% python3 -q
>>> import numpy as np
>>> np.set_printoptions(precision=2, suppress=True, linewidth=100, floatmode="fixed")
>>> M = np.load("a.npy")
>>> M
array([[ 8.93,  2.01,  1.29, -3.70, -0.93],
       [-6.13,  4.35,  0.76, -6.55, -0.02],
       [ 1.65, -3.27,  3.17,  6.33,  6.04],
       [-9.62,  0.46,  0.33, -2.50, -0.90],
       [-2.93,  1.08, -7.81,  3.84, -3.81],
       [-6.77,  3.13, -0.71,  6.49,  1.29],
       [-1.58,  9.08,  2.69, -1.68,  2.23],
       [-4.85,  7.32, -0.81, -2.07, -4.24],
       [ 8.07, -0.65, -0.27, -1.18,  5.74],
       [-4.18, -1.49,  8.03,  2.47, -3.13],
       [-1.07, -7.40, -4.55,  4.81,  0.58],
       [-1.92,  9.06, -3.22,  0.55, -1.86],
       [-7.45, -1.77,  4.63,  1.95, -4.01],
       [ 0.98, -0.77, -0.45, -8.47, -5.14],
       [ 1.71, -0.90, -8.56,  4.78, -0.42]])
>>> cen = M - M.mean(axis=0)
>>> evecs = np.linalg.svd(cen)[2][:4]
>>> other = cen - cen @ evecs.T @ evecs
>>> other.std(axis=0)
array([0.80, 0.44, 0.62, 1.00, 1.67])
>>> (cen @ evecs.T).std(axis=0)
array([5.66, 5.11, 4.31, 3.61])
>>> np.round(np.cov(cen @ evecs.T, rowvar=False), 2) + 0
array([[34.36,  0.00,  0.00,  0.00],
       [ 0.00, 28.03,  0.00,  0.00],
       [ 0.00,  0.00, 19.87,  0.00],
       [ 0.00,  0.00,  0.00, 13.95]])
>>> np.linalg.norm(other, axis=1).round(6).argmax()
np.int64(1)
>>> P = M @ np.linalg.solve(M.T @ M, M.T)
>>> np.diag(P)
array([0.34, 0.39, 0.33, 0.37, 0.34, 0.30, 0.35, 0.24, 0.27, 0.46, 0.29, 0.33, 0.31, 0.38, 0.31])
>>> np.allclose(P @ P, P)
True
>>> cen = (M - M.mean(axis=0)) / M.std(axis=0)
>>> np.argwhere(np.abs(cen) > 2)
array([[0, 0],
       [2, 4]])
>>> coef = np.linalg.lstsq(np.delete(cen, 4, axis=1), cen[:, 4])[0]
>>> np.abs(coef).argmax()
np.int64(0)
>>> data = np.array([[1.0, 0.5, 0.25, 0.12, 0.06],
...     [0.5, 1.0, 0.5, 0.25, 0.12],
...     [0.25, 0.5, 1.0, 0.5, 0.25],
...     [0.12, 0.25, 0.5, 1.0, 0.5],
...     [0.06, 0.12, 0.25, 0.5, 1.0]])
>>> # symmetric
>>> Q, Rm = np.linalg.qr(data)
>>> np.allclose(Rm.T @ Rm, data.T @ data)
True
>>> np.round(abs(Rm[0, 0]), 2), round(np.linalg.norm(data[:, 0]), 2)
(np.float64(1.15), np.float64(1.15))
>>> np.abs(np.diag(Rm))
array([1.15, 0.75, 0.75, 0.73, 0.67])
>>> np.round(Q.T @ Q, 2) + 0
array([[1.00, 0.00, 0.00, 0.00, 0.00],
       [0.00, 1.00, 0.00, 0.00, 0.00],
       [0.00, 0.00, 1.00, 0.00, 0.00],
       [0.00, 0.00, 0.00, 1.00, 0.00],
       [0.00, 0.00, 0.00, 0.00, 1.00]])
>>> G = data.T @ data
>>> round(float(np.trace(G)), 2), round((data ** 2).sum(), 2)
(7.44, np.float64(7.44))
>>> G
array([[1.33, 1.16, 0.83, 0.52, 0.30],
       [1.16, 1.58, 1.28, 0.87, 0.52],
       [0.83, 1.28, 1.62, 1.28, 0.82],
       [0.52, 0.87, 1.28, 1.58, 1.16],
       [0.30, 0.52, 0.82, 1.16, 1.33]])
>>> np.linalg.svd(data, compute_uv=False) ** 2
array([5.10, 1.53, 0.48, 0.21, 0.13])
>>> np.kron(np.eye(2, dtype=int), G)
array([[1.33, 1.16, 0.83, 0.52, 0.30, 0.00, 0.00, 0.00, 0.00, 0.00],
       [1.16, 1.58, 1.28, 0.87, 0.52, 0.00, 0.00, 0.00, 0.00, 0.00],
       [0.83, 1.28, 1.62, 1.28, 0.82, 0.00, 0.00, 0.00, 0.00, 0.00],
       [0.52, 0.87, 1.28, 1.58, 1.16, 0.00, 0.00, 0.00, 0.00, 0.00],
       [0.30, 0.52, 0.82, 1.16, 1.33, 0.00, 0.00, 0.00, 0.00, 0.00],
       [0.00, 0.00, 0.00, 0.00, 0.00, 1.33, 1.16, 0.83, 0.52, 0.30],
       [0.00, 0.00, 0.00, 0.00, 0.00, 1.16, 1.58, 1.28, 0.87, 0.52],
       [0.00, 0.00, 0.00, 0.00, 0.00, 0.83, 1.28, 1.62, 1.28, 0.82],
       [0.00, 0.00, 0.00, 0.00, 0.00, 0.52, 0.87, 1.28, 1.58, 1.16],
       [0.00, 0.00, 0.00, 0.00, 0.00, 0.30, 0.52, 0.82, 1.16, 1.33]])
>>> round(np.linalg.det(G.T), 2)
np.float64(0.1)
>>> np.linalg.eigvals(G)
array([5.10, 1.53, 0.48, 0.21, 0.13])
>>> round(np.linalg.det(G[::-1]), 2)
np.float64(0.1)
>>> round(np.einsum("ii->", G), 2)
np.float64(7.44)
>>> evals, evecs = np.linalg.eigh(data)
>>> vec = np.array([1, 0, 1, 1, -3])
>>> np.linalg.eigvalsh(data[1:, 1:])
array([0.38, 0.54, 1.00, 2.08])
>>> np.round(vec @ data @ vec / (vec @ vec), 2), np.round(evals[0], 2), np.round(evals[-1], 2)
(np.float64(0.74), np.float64(0.36), np.float64(2.26))
>>> (np.sign(evecs[:, -1].round(6)) == np.sign(evecs[0, -1].round(6))).astype(int)
array([1, 1, 1, 1, 1])
>>> X = np.load("mat.npy")
>>> X
array([[  3,   2,   5,   8],
       [  7,   2,  14,  13],
       [  9,   9,  14,  19],
       [ 16,  16,  21,  23],
       [ 17,  16,  25,  26],
       [ 23,  25,  34,  31],
       [ 26,  33,  34,  36],
       [ 33,  39,  35,  37],
       [ 37,  44,  37,  42],
       [ 43,  46,  37,  51],
       [ 45,  49,  37,  59],
       [ 46,  49,  46,  59],
       [ 54,  51,  50,  66],
       [ 58,  59,  52,  74],
       [ 62,  68,  60,  80],
       [ 71,  70,  61,  88],
       [ 73,  75,  69,  97],
       [ 78,  80,  74,  98],
       [ 86,  80,  74,  98],
       [ 86,  85,  75, 106],
       [ 91,  88,  76, 106],
       [ 94,  97,  84, 108],
       [ 95,  98,  88, 115],
       [ 99,  99,  94, 123],
       [106, 107,  94, 132],
       [114, 116, 101, 138],
       [119, 124, 108, 140],
       [123, 133, 116, 140]])
>>> left, sv, vt = np.linalg.svd(X)
>>> sv
array([784.08,  22.16,  21.14,  10.14])
>>> np.argmax(sv[:-1] / (sv[1:] + 1e-6)) + 1
np.int64(1)
>>> other = left[:, :1] @ np.diag(sv[:1]) @ vt[:1]
>>> round(np.linalg.norm(X - other, 2), 2), round(sv[1], 2)
(np.float64(22.16), np.float64(22.16))
>>> round(np.linalg.norm(X - other) / np.linalg.norm(X), 2)
np.float64(0.04)
>>> np.linalg.matrix_rank(X, rtol=0.05)
np.int64(1)
>>> K = np.array([[2, 2], [2, 4]])
>>> # equal to its transpose
>>> evals, evecs = np.linalg.eigh(K)
>>> np.linalg.svd(K, compute_uv=False)
array([5.24, 0.76])
>>> np.abs(evecs[:, -1])
array([0.53, 0.85])
>>> evals.sum(), np.trace(K)
(np.float64(6.0), np.int64(6))
>>> np.abs(evecs[:, -1]).round(6).argmax()
np.int64(1)
>>> np.linalg.eigvalsh(K @ K)
array([ 0.58, 27.42])
>>> evals
array([0.76, 5.24])
>>> evecs @ np.diag(evals) @ evecs.T
array([[2.00, 2.00],
       [2.00, 4.00]])
>>> np.linalg.eigvalsh(K + 4 * np.eye(2))
array([4.76, 9.24])
>>> cen = X - X.mean(axis=0)
>>> evecs = np.linalg.svd(cen)[2][:1]
>>> other = cen - cen @ evecs.T @ evecs
>>> np.linalg.norm(other, axis=1).round(6).argmax()
np.int64(27)
>>> other.std(axis=0)
array([1.74, 2.84, 2.97, 3.00])
>>> np.cov(cen @ evecs.T, rowvar=False)
array(5439.16)
>>> other = np.linalg.inv(K)
>>> round(np.linalg.det(K) * np.linalg.det(other), 2)
np.float64(1.0)
>>> np.linalg.inv(other)
array([[2.00, 2.00],
       [2.00, 4.00]])
>>> (np.abs(other) > 1e-9).astype(int)
array([[1, 1],
       [1, 1]])
>>> Q, evecs = np.linalg.qr(K[:, :1])[0], np.linalg.qr(K[:, 1:])[0]
>>> sv = np.linalg.svd(Q.T @ evecs, compute_uv=False)
>>> sv
array([0.95])
>>> np.degrees(np.arccos(sv.clip(0, 1)))
array([18.43])
>>> J = np.load("case3.npy")
>>> J
array([[1, 0, 0, 0, 0],
       [8, 1, 0, 0, 0],
       [2, 4, 1, 0, 0],
       [4, 1, 3, 1, 0],
       [2, 8, 1, 2, 1]])
>>> W1 = np.array([[3, 0, 2, 2, 1],
...     [3, 2, 3, 1, 3],
...     [1, 2, 1, 1, 0],
...     [1, 1, 2, 3, 3],
...     [3, 2, 1, 2, 2]])
>>> coef = np.array([5, -5, 0, 1, -1])
>>> act = np.maximum(J @ W1 + coef, 0)
>>> (act > 0).astype(int)
array([[1, 0, 1, 1, 0],
       [1, 0, 1, 1, 1],
       [1, 1, 1, 1, 1],
       [1, 1, 1, 1, 1],
       [1, 1, 1, 1, 1]])
>>> act
array([[ 8,  0,  2,  3,  0],
       [32,  0, 19, 18, 10],
       [24,  5, 17, 10, 13],
       [24,  4, 16, 16,  9],
       [41, 17, 34, 22, 33]])
>>> C = np.array([[0, -3], [-1, 1], [0, -2], [3, 0], [-2, -1]])
>>> act @ C
array([[   9,  -28],
       [  34, -144],
       [  -1, -114],
       [  26, -109],
       [ -17, -207]])
